In [1]: import numpy as np

In [2]: from numpy import linalg as LA

In [3]: np.set_printoptions(precision=1, suppress=True, linewidth=100)

In [4]: C = np.sign(np.array([[0, -2, 2, 1], [-1, -3, 1, 0], [-3, 0, -2, -3], [-1, 0, 3, 1]]))

In [5]: out = (np.tril(C, -1) + np.eye(4)) @ (np.triu(C, 1) + np.eye(4))

In [6]: w = np.array([-1, -2, 3, 3])

In [7]: M = np.rint(out * w @ LA.inv(out)) + 0

In [8]: print(M)
[[ 3.  1. -4.  7.]
 [ 0. -3.  4. -2.]
 [ 0. -1.  7. -7.]
 [ 0. -1.  4. -4.]]

In [9]: left, sv, VT = LA.svd(M)

In [10]: print(np.argmax(sv[:-1] / (sv[1:] + 1e-6)) + 1)
3

In [11]: print(sv)
[14.8  3.6  2.2  0.2]

In [12]: out = left[:, :3] @ np.diag(sv[:3]) @ VT[:3]

In [13]: print(out.round(1) + 0)
[[ 3.   1.  -4.   7. ]
 [ 0.  -3.   4.  -2. ]
 [ 0.  -1.   7.  -7. ]
 [-0.1 -0.9  4.1 -3.9]]

In [14]: print(round(np.abs(M - out).max(), 1))
0.1

In [15]: print(np.round(LA.norm(M - out) / LA.norm(M), 1))
0.0

In [16]: print(LA.matrix_rank(M, rtol=0.05))
3

In [17]: W = np.array([[2, -3], [-1, 1], [2, 0], [-3, -1]])

In [18]: coef = np.array([0, 0])

In [19]: act = np.maximum(M @ W + coef, 0)

In [20]: print((act > 0).astype(int))
[[0 0]
 [1 0]
 [1 1]
 [1 1]]

In [21]: C = np.array([[-2, -2, 0], [0, 1, 2]])

In [22]: print((act @ C).round(6).argmax(axis=1))
[0 2 2 2]

In [23]: q = M.astype(float).copy()

In [24]: for j in range(4):
    ...:     q[:, j] -= q[:, :j] @ (q[:, :j].T @ q[:, j])
    ...:     q[:, j] /= LA.norm(q[:, j])
    ...: 

In [25]: print(q)
[[ 1.   0.   0.   0. ]
 [ 0.  -0.9 -0.4  0.2]
 [ 0.  -0.3  0.9  0.4]
 [ 0.  -0.3  0.3 -0.9]]

In [26]: x0 = np.array([9, 4, 8, 1])

In [27]: print(q.T @ (q @ x0))
[9. 4. 8. 1.]

In [28]: print(round(float(LA.det(q)), 1))
1.0

In [29]: print(np.sort(np.abs(np.degrees(np.angle(LA.eigvals(q))))))
[  0.    0.  166.2 166.2]

In [30]: out = M / LA.norm(M, axis=1, keepdims=True)

In [31]: cov = out @ out.T

In [32]: print((cov - 2 * np.eye(4)).round(6).argmax(axis=1))
[1 3 3 2]

In [33]: data = np.array([[-1, 0, 3], [3, 1, -3], [1, 0, -1], [1, 3, 0]])

In [34]: rng = np.random.default_rng(34669)

In [35]: out = M + rng.integers(-2, 3, (4, 3)) @ rng.integers(-2, 3, (3, 4))

In [36]: print(out)
[[  6.   7. -10.  13.]
 [  5.  -1.   2.   0.]
 [ -2.   1.   3.  -5.]
 [  1.  -3.   6.  -6.]]

In [37]: print(out - M)
[[ 3.  6. -6.  6.]
 [ 5.  2. -2.  2.]
 [-2.  2. -4.  2.]
 [ 1. -2.  2. -2.]]

In [38]: print(np.round(LA.svd(out - M, compute_uv=False), 1) + 0)
[12.8  5.5  1.2  0. ]

In [39]: print(LA.matrix_rank(out - M, tol=1e-8))
3

In [40]: print(np.abs(out - M).sum(axis=1))
[21. 11. 10.  7.]

In [41]: out = data / LA.norm(data, axis=1, keepdims=True)

In [42]: cov = out @ out.T

In [43]: print((cov - 2 * np.eye(4)).round(6).argmax(axis=1))
[3 2 1 1]

In [44]: print(LA.norm(out, axis=1))
[1. 1. 1. 1.]

In [45]: print(cov)
[[ 1.  -0.9 -0.9 -0.1]
 [-0.9  1.   1.   0.4]
 [-0.9  1.   1.   0.2]
 [-0.1  0.4  0.2  1. ]]

In [46]: print((np.abs(cov) > 0.9).astype(int))
[[1 0 0 0]
 [0 1 1 0]
 [0 1 1 0]
 [0 0 0 1]]
